% ipython --no-banner

In [1]: import numpy as np

In [2]: np.set_printoptions(precision=1, suppress=True, linewidth=140)

In [3]: rnd = lambda a: np.round(a, 1) + 0

In [4]: rng = np.random.default_rng(4238)

In [5]: arr = np.eye(3, dtype=int)[rng.permutation(3)] * np.array([1, 1, 0])

In [6]: arr
Out[6]: 
array([[1, 0, 0],
       [0, 1, 0],
       [0, 0, 0]])

In [7]: np.linalg.matrix_power(arr - np.diag(np.diag(arr)), 3)
Out[7]: 
array([[0, 0, 0],
       [0, 0, 0],
       [0, 0, 0]])

In [8]: np.linalg.matrix_rank(arr - arr[0, 0] * np.eye(3))
Out[8]: np.int64(1)

In [9]: np.prod(np.diag(arr)), rnd(np.linalg.det(arr))
Out[9]: (np.int64(0), np.float64(0.0))

In [10]: rnd(np.sort(np.linalg.eigvals(arr)))
Out[10]: array([0., 1., 1.])

In [11]: arr[:, 1] @ arr[:, 2]
Out[11]: np.int64(0)

In [12]: rnd(np.linalg.svd(arr, compute_uv=False))
Out[12]: array([1., 1., 0.])

In [13]: lab = rng.permutation(3)

In [14]: lab
Out[14]: array([0, 1, 2])

In [15]: M2 = arr[lab][:, lab]

In [16]: np.diag(M2)
Out[16]: array([1, 1, 0])

In [17]: F, _ = np.linalg.qr(np.array([[0.1, -0.7, 1.8], [-0.7, 0.4, -0.3], [1.3, 0.6, 0.2]]))

In [18]: print(rnd(F))
[[-0.1  0.7 -0.7]
 [ 0.5 -0.6 -0.7]
 [-0.9 -0.4 -0.3]]

In [19]: rnd(np.linalg.norm(F, axis=0))
Out[19]: array([1., 1., 1.])

In [20]: np.linalg.norm(F, axis=1).argmax()
Out[20]: np.int64(0)

In [21]: rnd(np.linalg.norm(F, 1)), rnd(np.linalg.norm(F, np.inf))
Out[21]: (np.float64(1.7), np.float64(1.7))

In [22]: rnd(np.linalg.norm(F[1], 1)), rnd(np.linalg.norm(F[1], np.inf))
Out[22]: (np.float64(1.7), np.float64(0.7))

In [23]: rnd(np.linalg.norm(F) ** 2 / np.linalg.norm(F, 2) ** 2)
Out[23]: np.float64(3.0)

In [24]: x0 = np.array([-7, 3, 5])

In [25]: 3 - np.linalg.matrix_rank(F - np.eye(3), tol=1e-8)
Out[25]: np.int64(1)

In [26]: print([p for p in range(1, 25) if np.allclose(np.linalg.matrix_power(F, p), np.eye(3))])
[]

In [27]: rnd(np.abs(np.linalg.eigvals(F)))
Out[27]: array([1., 1., 1.])

In [28]: data = np.loadtxt("block14.csv", delimiter=",")

In [29]: print(data)
[[-0.2 -0.9 -0.7]
 [ 0.1 -0.3 -1. ]
 [-0.3 -1.  -0.2]
 [ 0.  -0.2 -0.5]
 [-0.2  0.3  1. ]
 [-0.2 -0.5  0.7]
 [ 0.3  0.5 -0.9]
 [ 0.5  0.3 -1. ]
 [-0.1 -0.3  0.6]
 [ 0.3  0.7 -0.8]
 [ 0.1 -0.1 -0.7]
 [ 0.1 -0.3 -0.9]
 [ 0.4 -0.1 -1. ]
 [-0.2 -0.6  0.5]
 [-0.2 -0.8 -0.4]
 [-0.2 -1.  -0.9]
 [-0.1  0.5  0.9]
 [-0.3 -0.8  0.7]
 [ 0.3  0.8 -0.3]]

In [30]: P = data @ np.linalg.solve(data.T @ data, data.T)

In [31]: rnd(np.diag(P))
Out[31]: array([0.2, 0.1, 0.2, 0. , 0.1, 0.1, 0.1, 0.4, 0.1, 0.2, 0. , 0.1, 0.4, 0.1, 0.1, 0.3, 0.1, 0.2, 0.1])

In [32]: rnd(np.linalg.eigvalsh(P))
Out[32]: array([0., 0., 0., 0., 0., 0., 0., 0., 0., 0., 0., 0., 0., 0., 0., 0., 1., 1., 1.])

In [33]: np.allclose(P @ P, P)
Out[33]: True

In [34]: rnd(P @ data[:, 1])
Out[34]: array([-0.9, -0.3, -1. , -0.2,  0.3, -0.5,  0.5,  0.3, -0.3,  0.7, -0.1, -0.3, -0.1, -0.6, -0.8, -1. ,  0.5, -0.8,  0.8])

In [35]: print(rnd(np.trace(P)))
3.0

In [36]: dist = np.linalg.norm(data[:, None] - data[None], axis=-1)

In [37]: rnd(np.linalg.norm(data - data.mean(axis=0), axis=1))
Out[37]: array([0.9, 0.8, 0.9, 0.2, 1.4, 1. , 1. , 1. , 0.9, 1.1, 0.5, 0.7, 0.8, 0.9, 0.6, 1. , 1.4, 1.2, 1. ])

In [38]: np.flatnonzero(dist[13] < dist.mean() / 2)
Out[38]: array([ 5,  8, 13, 17])

In [39]: dist[13].round(6).argsort(kind="stable")[:4]
Out[39]: array([13,  5, 17,  8])

In [40]: rnd(dist[:5, :5])
Out[40]: 
array([[0. , 0.7, 0.5, 0.8, 2.1],
       [0.7, 0. , 1.1, 0.5, 2.1],
       [0.5, 1.1, 0. , 0.9, 1.8],
       [0.8, 0.5, 0.9, 0. , 1.6],
       [2.1, 2.1, 1.8, 1.6, 0. ]])

In [41]: print((dist + 1e9 * np.eye(19)).round(6).argmin(axis=1))
[15 11 14 10 16 13  9  6  5  6  3  1  1  5  2  0  4 13  9]

In [42]: rnd(np.linalg.norm(data, axis=1))
Out[42]: array([1.2, 1. , 1.1, 0.5, 1.1, 0.9, 1.1, 1.2, 0.7, 1.1, 0.7, 1. , 1.1, 0.8, 0.9, 1.4, 1. , 1.1, 0.9])

In [43]: rnd(dist[13])
Out[43]: array([1.2, 1.6, 0.8, 1.1, 1. , 0.2, 1.8, 1.9, 0.3, 1.9, 1.3, 1.5, 1.7, 0. , 0.9, 1.5, 1.2, 0.3, 1.7])

In [44]: np.unravel_index(dist.round(6).argmax(), dist.shape)
Out[44]: (np.int64(15), np.int64(16))

In [45]: mat = np.array([[0, 0, 0, 0], [0, 0, 0, 0], [0, 0, 0, 0], [0, 0, 1, 0]])

In [46]: mat
Out[46]: 
array([[0, 0, 0, 0],
       [0, 0, 0, 0],
       [0, 0, 0, 0],
       [0, 0, 1, 0]])

In [47]: M2 = arr + rng.integers(-2, 3, (3, 2)) @ rng.integers(-2, 3, (2, 3))

In [48]: M2
Out[48]: 
array([[-3,  2, -6],
       [ 2,  1,  4],
       [-2,  0, -4]])

In [49]: np.linalg.matrix_rank(M2 - arr, tol=1e-8)
Out[49]: np.int64(2)

In [50]: M2 - arr
Out[50]: 
array([[-4,  2, -6],
       [ 2,  0,  4],
       [-2,  0, -4]])

In [51]: x0 = np.array([0, 1, 1])

In [52]: M2 * x0
Out[52]: 
array([[ 0,  2, -6],
       [ 0,  1,  4],
       [ 0,  0, -4]])

In [53]: np.einsum("ij,j->i", M2, x0)
Out[53]: array([-4,  5, -4])

In [54]: print(M2 @ np.ones(3))
[-7.  7. -6.]

In [55]: np.linalg.norm(M2 @ x0) <= np.linalg.norm(M2, 2) * np.linalg.norm(x0) + 1e-9
Out[55]: np.True_

In [56]: (M2 * x0).sum(axis=1)
Out[56]: array([-4,  5, -4])

In [57]: np.sign((M2 @ x0).round(6))
Out[57]: array([-1,  1, -1])

In [58]: (M2 @ x0).argmax()
Out[58]: np.int64(1)

In [59]: rnd(np.linalg.norm(mat) ** 2 / np.linalg.norm(mat, 2) ** 2)
Out[59]: np.float64(1.0)

In [60]: print(rnd(np.linalg.norm(mat, axis=0)))
[0. 0. 1. 0.]

In [61]: mat[3] @ mat[1]
Out[61]: np.int64(0)

In [62]: rnd(np.linalg.norm(mat, 2))
Out[62]: np.float64(1.0)

In [63]: rnd(np.linalg.norm(mat, "nuc"))
Out[63]: np.float64(1.0)

In [64]: print(np.linalg.norm(mat, axis=1).argmax())
3

In [65]: rnd(np.linalg.norm(mat[3] - mat[1]))
Out[65]: np.float64(1.0)

In [66]: X = np.load("run15.npy")

In [67]: print(X)
[[ 0.3 -0.7  0.6]
 [ 1.  -0.9  0. ]
 [ 0.9 -0.9  0.7]
 [ 1.   0.4 -0.9]
 [ 1.  -0.7 -0.6]
 [-0.1  0.8 -0.8]
 [ 1.  -1.   0.8]
 [ 1.  -0.9  0.4]
 [-0.5  0.1  0.2]
 [ 1.  -1.   0.1]
 [-1.   1.  -0.8]
 [-1.   1.  -0.9]
 [-0.8  0.2  0.3]
 [-0.9 -0.9  1. ]
 [-1.   1.  -0.8]
 [-1.   0.5  0.5]
 [-1.   1.  -0.7]
 [ 1.  -0.6 -0.8]
 [-1.   0.9  0.7]
 [ 1.  -0.1 -0.8]
 [ 0.4  0.1 -0.3]
 [-0.9 -0.5  0.8]]

In [68]: Ac = X - X.mean(axis=1)
ValueError: operands could not be broadcast together with shapes (22,3) (22,) 


In [69]: Ac = X - X.mean(axis=0)

In [70]: U, sig, Vh = np.linalg.svd(Ac, full_matrices=False)

In [71]: np.abs(Vh[0]).argmax()
Out[71]: np.int64(0)

In [72]: rnd(sig)
Out[72]: array([5.1, 3.6, 1.1])

In [73]: print(np.linalg.matrix_rank(Ac))
3

In [74]: print(rnd(Vh[0] * np.sign(Vh[0, np.abs(Vh[0]).argmax()])))
[ 0.7 -0.6  0.2]

In [75]: rnd((sig ** 2).sum() ** 2 / (sig ** 4).sum())
Out[75]: np.float64(1.9)

In [76]: print(rnd(Ac.mean(axis=0)))
[0. 0. 0.]

In [77]: (np.sign(U[:, 0]) == np.sign(U[0, 0])).astype(int)
Out[77]: array([1, 1, 1, 1, 1, 0, 1, 1, 0, 1, 0, 0, 0, 1, 0, 0, 0, 1, 0, 1, 1, 0])

In [78]: np.searchsorted(np.cumsum(sig ** 2) / (sig ** 2).sum(), 0.9) + 1
Out[78]: np.int64(2)

In [79]: rnd(np.abs(Vh[-1]))
Out[79]: array([0.5, 0.7, 0.5])

In [80]: f = np.array([-3, -1, -2])

In [81]: g = np.array([-2, -3, 2])

In [82]: E = np.outer(f, g)

In [83]: print(E)
[[ 6  9 -6]
 [ 2  3 -2]
 [ 4  6 -4]]

In [84]: f, g = E[0], E[1]

In [85]: print(f @ f)
153

In [86]: f @ g
Out[86]: np.int64(51)

In [87]: pr = (f @ g) / (f @ f) * f

In [88]: pr
Out[88]: array([ 2.,  3., -2.])

In [89]: print(np.outer(f, g))
[[ 12  18 -12]
 [ 18  27 -18]
 [-12 -18  12]]

In [90]: rnd(np.linalg.norm(f + g) ** 2 + np.linalg.norm(f - g) ** 2)
Out[90]: np.float64(340.0)

In [91]: w1 = np.array([[2, 0, 1], [1, 9, 2], [8, 6, 1]])

In [92]: b = np.array([3, 0, 1])

In [93]: hid = np.maximum(E @ w1 + b, 0)

In [94]: (hid > 0).astype(int)
Out[94]: 
array([[0, 1, 1],
       [0, 1, 1],
       [0, 1, 1]])

In [95]: hid
Out[95]: 
array([[ 0, 45, 19],
       [ 0, 15,  7],
       [ 0, 30, 13]])

In [96]: basis = np.array([[9, 4], [4, 3], [4, 5]])

In [97]: w1 @ basis
Out[97]: 
array([[ 22,  13],
       [ 53,  41],
       [100,  55]])

In [98]: print((hid @ basis).round(6).argmax(axis=1))
[0 0 0]

In [99]: M2 = hid + rng.integers(-2, 3, (3, 2)) @ rng.integers(-2, 3, (2, 3))

In [100]: M2
Out[100]: 
array([[-1, 47, 20],
       [-5, 19, 10],
       [-2, 28, 13]])

In [101]: np.abs(M2 - hid).sum(axis=1)
Out[101]: array([ 4, 12,  4])

In [102]: print(rnd(np.linalg.svd(M2 - hid, compute_uv=False)))
[7.4 3.  0. ]

In [103]: np.linalg.matrix_rank(M2 - hid, tol=1e-8)
Out[103]: np.int64(2)

In [104]: t3 = np.stack([E, 5 * E, E[::-1]])

In [105]: np.linalg.matrix_rank(t3)
Out[105]: array([1, 1, 1])

In [106]: rnd(np.linalg.norm(t3, axis=(1, 2)))
Out[106]: array([15.4, 77.1, 15.4])

In [107]: print(t3.sum(axis=0))
[[ 40  60 -40]
 [ 14  21 -14]
 [ 30  45 -30]]

In [108]: print(rnd(np.linalg.det(t3)))
[0. 0. 0.]

In [109]: np.argsort(-np.linalg.norm(E, axis=0).round(6), kind="stable")[:3]
Out[109]: array([1, 0, 2])

In [110]: np.linalg.matrix_rank(E, rtol=0.1)
Out[110]: np.int64(1)

In [111]: W0 = np.array([[1.0, -5.0, 1.0, 2.0],
     ...:     [4.0, -5.0, 5.0, -7.0],
     ...:     [-1.0, 1.0, 4.0, 0.0],
     ...:     [0.0, 0.0, 0.0, 1.0]])

In [112]: print(W0)
[[ 1. -5.  1.  2.]
 [ 4. -5.  5. -7.]
 [-1.  1.  4.  0.]
 [ 0.  0.  0.  1.]]

In [113]: U, sig, Vh = np.linalg.svd(W0)

In [114]: np.argmax(sig[:-1] / (sig[1:] + 1e-6)) + 1
Out[114]: np.int64(3)

In [115]: M2 = U[:, :3] @ np.diag(sig[:3]) @ Vh[:3]

In [116]: rnd(np.linalg.norm(W0 - M2, 2)), rnd(sig[3])
Out[116]: (np.float64(0.3), np.float64(0.3))

In [117]: print(rnd(np.abs(W0 - M2).max()))
0.3

In [118]: print(rnd(M2))
[[ 1.  -5.   1.   2. ]
 [ 4.  -5.   5.  -7. ]
 [-1.   1.   4.   0. ]
 [-0.3 -0.1  0.   0.9]]

In [119]: M = np.load("arr.npy")

In [120]: M
Out[120]: 
array([[-3.8, -6.1],
       [-2. , -2.8]])

In [121]: U, sig, Vh = np.linalg.svd(M)

In [122]: print(np.argmax(sig[:-1] / (sig[1:] + 1e-6)) + 1)
1

In [123]: rnd(sig)
Out[123]: array([8. , 0.2])

In [124]: M2 = U[:, :1] @ np.diag(sig[:1]) @ Vh[:1]

In [125]: np.linalg.matrix_rank(M2)
Out[125]: np.int64(1)

In [126]: print(rnd(np.linalg.norm(M - M2) / np.linalg.norm(M)))
0.0

In [127]: np.linalg.matrix_rank(M, rtol=0.05)
Out[127]: np.int64(1)

In [128]: rnd(np.abs(M - M2).max())
Out[128]: np.float64(0.1)

In [129]: rnd(np.linalg.norm(M - M2, 2)), rnd(sig[1])
Out[129]: (np.float64(0.2), np.float64(0.2))

In [130]: w1 = np.array([[5, -5, 0, -9, -4, -2], [-8, -3, -8, 7, 8, -6]])

In [131]: b = np.array([8, 2, 3, 2, 1, 2])

In [132]: hid = np.maximum(M @ w1 + b, 0)

In [133]: (hid > 0).mean(axis=0)
Out[133]: array([1. , 1. , 1. , 0.5, 0. , 1. ])

In [134]: basis = np.array([[8, 1], [-1, -4], [5, 1], [2, 3], [-7, 9], [-5, 8]])

In [135]: (hid @ basis).round(6).argmax(axis=1)
Out[135]: array([1, 0])

In [136]: print(rnd(hid @ basis))
[[291.1 302. ]
 [156.6 147.8]]

In [137]: rnd(np.linalg.det(2 * M)), rnd(np.linalg.det(M))
Out[137]: (np.float64(-6.2), np.float64(-1.6))

In [138]: rnd(np.linalg.eigvals(M))
Out[138]: array([-6.8,  0.2])

In [139]: rnd(np.linalg.det(M.T))
Out[139]: np.float64(-1.6)
